% python3 -q
>>> import numpy as np
>>> np.set_printoptions(precision=2, suppress=True, linewidth=100, legacy="1.25")
>>> X = np.loadtxt("out14.csv", delimiter=",")
>>> print(X)
[[25. 10. 10.]
 [10.  4.  4.]
 [10.  4.  4.]]
>>> other = np.array([[2, 1], [1, -1]])
>>> cent = np.kron(other, X)
>>> print(round(np.linalg.norm(cent, 2), 2), round(np.linalg.norm(other, 2) * np.linalg.norm(X, 2), 2))
75.99 75.99
>>> print(cent)
[[ 50.  20.  20.  25.  10.  10.]
 [ 20.   8.   8.  10.   4.   4.]
 [ 20.   8.   8.  10.   4.   4.]
 [ 25.  10.  10. -25. -10. -10.]
 [ 10.   4.   4. -10.  -4.  -4.]
 [ 10.   4.   4. -10.  -4.  -4.]]
>>> other = X / np.sqrt((X ** 2).mean(axis=1, keepdims=True))
>>> print(np.linalg.matrix_rank(other) == np.linalg.matrix_rank(X))
True
>>> Uu, sv, Vh = np.linalg.svd(X)
>>> V = Vh[:(sv > 1e-8).sum()]
>>> rng = np.random.default_rng(615)
>>> x = X[0] + -1 * X[1] + rng.integers(2) * np.eye(3)[0]
>>> print(x)
[16.  6.  6.]
>>> print(V.T @ V)
[[0.76 0.3  0.3 ]
 [0.3  0.12 0.12]
 [0.3  0.12 0.12]]
>>> print(round(float(np.linalg.det(X[::-1])), 2))
-0.0
>>> print(np.round(np.poly(X), 2) + 0)
[  1. -33.   0.   0.]
>>> print(np.kron(np.eye(2, dtype=int), X))
[[25. 10. 10.  0.  0.  0.]
 [10.  4.  4.  0.  0.  0.]
 [10.  4.  4.  0.  0.  0.]
 [ 0.  0.  0. 25. 10. 10.]
 [ 0.  0.  0. 10.  4.  4.]
 [ 0.  0.  0. 10.  4.  4.]]
>>> print(np.einsum("ij,ji->", X, X))
1089.0
>>> print(np.round(np.linalg.eigvals(X), 2) + 0)
[33.  0.  0.]
>>> M = np.tril(np.array([[1, -2, -2], [-2, -2, 0], [0, 0, 0]]), -1) + np.eye(3, dtype=int)
>>> print(M)
[[ 1  0  0]
 [-2  1  0]
 [ 0  0  1]]
>>> print(round(float(np.linalg.det(M.T)), 2))
1.0
>>> print(np.poly(M))
[ 1. -3.  3. -1.]
>>> print(round(np.linalg.det(2 * M), 2), round(float(np.linalg.det(M)), 2))
8.0 1.0
>>> print(np.linalg.eigvals(M))
[1. 1. 1.]
>>> print(round(float(np.linalg.eigvals(M).sum().real), 2))
3.0
>>> print(np.einsum("ij,ji->", M, M))
3
>>> q, V = np.linalg.qr(M[:, :1])[0], np.linalg.qr(M[:, 1:])[0]
>>> sv = np.linalg.svd(q.T @ V, compute_uv=False)
>>> print((sv > 0.9).sum())
0
>>> print(round(float(np.linalg.norm(q @ q.T - V @ V.T, 2)), 2))
1.0
>>> print(np.degrees(np.arccos(sv.clip(0, 1))))
[26.57]
>>> vals, V = np.linalg.eig(M)
>>> print(vals)
[1. 1. 1.]
>>> print(M @ V[:, 0] - vals[0] * V[:, 0])
[0. 0. 0.]
>>> print(np.sort(np.linalg.eigvals(M @ M)))
[1. 1. 1.]
>>> x = np.array([2, 1, 3])
>>> y = M @ x
>>> b, lr = np.zeros(3), 1 / np.linalg.norm(M, 2) ** 2
>>> for i in range(50):
...     b -= lr * M.T @ (M @ b - y)
...     if i % 10 == 0: print(i, round(np.linalg.norm(M @ b - y), 2))
... 
0 2.58
10 0.63
20 0.38
30 0.28
40 0.21
>>> print(b)
[1.85 0.65 3.  ]
>>> mat = np.load("mat.npy")
>>> print(mat)
[[ 1  0  0]
 [ 9  1  0]
 [-3 -4  1]]
>>> u = np.array([4, -7, -5])
>>> other = mat + np.outer(u, np.eye(3)[2])
>>> print(np.linalg.matrix_rank(np.linalg.inv(other) - np.linalg.inv(mat), tol=1e-8))
1
>>> print(np.linalg.matrix_rank(other - mat))
1
>>> print(round(np.linalg.det(other) / np.linalg.det(mat), 2), round(1 + np.linalg.solve(mat, u)[2], 2))
-164.0 -164.0
>>> idx = rng.permutation(3)
>>> print(idx)
[2 0 1]
>>> other = mat[idx][:, idx]
>>> print(np.round(np.linalg.det(other), 2), round(np.linalg.det(mat[idx]), 2))
1.0 1.0
>>> print(np.diag(other))
[1 1 1]
>>> print(np.sort(np.abs(np.linalg.eigvals(other))))
[1. 1. 1.]
>>> print(np.allclose(other, mat))
False
>>> print(other)
[[ 1 -3 -4]
 [ 0  1  0]
 [ 0  9  1]]
>>> F = np.load("block4.npy")
>>> print(F)
[[1 0 0]
 [4 1 0]
 [2 4 1]]
>>> q, R = np.linalg.qr(F)
>>> print(round(np.trace(q @ q.T), 2))
3.0
>>> print(R)
[[-4.58 -2.62 -0.44]
 [ 0.    3.18  0.9 ]
 [ 0.    0.   -0.07]]
>>> print(q.shape, R.shape)
(3, 3) (3, 3)
>>> other = np.array([[3, 3], [3, -1], [1, 1]])
>>> print(np.einsum("ik,kj->ji", R, other))
[[-22.04  10.45  -0.07]
 [-11.57  -2.29  -0.07]]
>>> print(np.linalg.matrix_rank(np.vstack([R, other.T])))
3
>>> print(np.einsum("ij->j", R))
[-4.58  0.57  0.39]
>>> print(np.trace(F))
3
>>> print((F + F.T) / 2)
[[1. 2. 1.]
 [2. 1. 2.]
 [1. 2. 1.]]
>>> print(F @ F)
[[ 1  0  0]
 [ 8  1  0]
 [20  8  1]]
>>> x = np.array([-1, -1, -1])
>>> a = np.maximum(F @ x, 0)
>>> print(F.T @ a)
[0 0 0]
>>> print(np.flatnonzero(a > 1e-9))
[]
>>> print(np.poly(F))
[ 1. -3.  3. -1.]
>>> print(np.kron(np.eye(2, dtype=int), F))
[[1 0 0 0 0 0]
 [4 1 0 0 0 0]
 [2 4 1 0 0 0]
 [0 0 0 1 0 0]
 [0 0 0 4 1 0]
 [0 0 0 2 4 1]]
>>> print(np.einsum("ii->", F))
3
>>> print(round(float(np.linalg.eigvals(F).sum().real), 2))
3.0
>>> print(np.einsum("ij,ji->", F, F))
3
>>> arr = np.load("sample16.npy")
>>> print(arr)
[[ 0.78 -0.33 -0.25]
 [-0.33  0.5  -0.37]
 [-0.25 -0.37  0.73]]
>>> hat = np.triu(np.array([[1, 1, 0], [-3, 3, 0], [3, 3, 1]]), 1) + np.eye(3)
>>> other = hat @ M @ np.linalg.inv(hat)
>>> print(np.poly(other))
[ 1. -3.  3. -1.]
>>> print(np.linalg.matrix_rank(other))
3
>>> print(np.kron(np.eye(2, dtype=int), arr))
[[ 0.78 -0.33 -0.25  0.   -0.   -0.  ]
 [-0.33  0.5  -0.37 -0.    0.   -0.  ]
 [-0.25 -0.37  0.73 -0.   -0.    0.  ]
 [ 0.   -0.   -0.    0.78 -0.33 -0.25]
 [-0.    0.   -0.   -0.33  0.5  -0.37]
 [-0.   -0.    0.   -0.25 -0.37  0.73]]
>>> print(np.round(np.einsum("ii->", arr), 2))
2.0
>>> print(round(np.einsum("ij,ji->", arr, arr), 2))
2.0
>>> Uu, sv, Vh = np.linalg.svd(arr)
>>> print(np.argmax(sv[:-1] / (sv[1:] + 1e-6)) + 1)
2
>>> other = Uu[:, :2] @ np.diag(sv[:2]) @ Vh[:2]
>>> print(other)
[[ 0.78 -0.33 -0.25]
 [-0.33  0.5  -0.37]
 [-0.25 -0.37  0.73]]
>>> print(np.linalg.matrix_rank(arr, rtol=0.05))
2
>>> Uu, sv, Vh = np.linalg.svd(other)
>>> V = Vh[:(sv > 1e-8).sum()]
>>> x = other[1] + -2 * other[0] + rng.integers(2) * np.eye(3)[0]
>>> print(x)
[-1.89  1.17  0.12]
>>> print(V.T @ V)
[[ 0.78 -0.33 -0.25]
 [-0.33  0.5  -0.37]
 [-0.25 -0.37  0.73]]
>>> print(round(float(np.linalg.norm(x - V.T @ V @ x)), 2))
0.0
>>> print(np.linalg.matrix_rank(np.vstack([other, x])))
2
>>> r = np.linalg.matrix_rank(arr)
>>> print(r)
2
>>> ns = np.linalg.svd(arr)[2][r:].T
>>> print(ns.shape)
(3, 1)
>>> print([int(np.linalg.matrix_rank(arr[:i])) for i in range(1, len(arr) + 1)])
[1, 2, 2]
>>> print([int(np.linalg.matrix_rank(np.delete(arr, i, axis=0))) for i in range(3)])
[2, 2, 2]
>>> print([int(np.linalg.matrix_rank(arr[:, :j + 1])) for j in range(3)])
[1, 2, 2]
>>> A = np.load("dump.npy")
>>> print(A)
[[  4   2  16 -12]
 [  2   1   8  -6]
 [ 16   8  64 -48]
 [-12  -6 -48  36]]
>>> print(np.round(np.linalg.det(A[::-1]), 2))
0.0
>>> print(round(float(np.linalg.det(2 * A)), 2), np.round(np.linalg.det(A), 2))
0.0 0.0
>>> print(np.round(np.linalg.eigvals(A).sum().real, 2))
105.0
>>> print(np.kron(np.eye(2, dtype=int), A))
[[  4   2  16 -12   0   0   0   0]
 [  2   1   8  -6   0   0   0   0]
 [ 16   8  64 -48   0   0   0   0]
 [-12  -6 -48  36   0   0   0   0]
 [  0   0   0   0   4   2  16 -12]
 [  0   0   0   0   2   1   8  -6]
 [  0   0   0   0  16   8  64 -48]
 [  0   0   0   0 -12  -6 -48  36]]
>>> print(np.einsum("ij,ji->", A, A))
11025
>>> print(np.einsum("ii->", A))
105
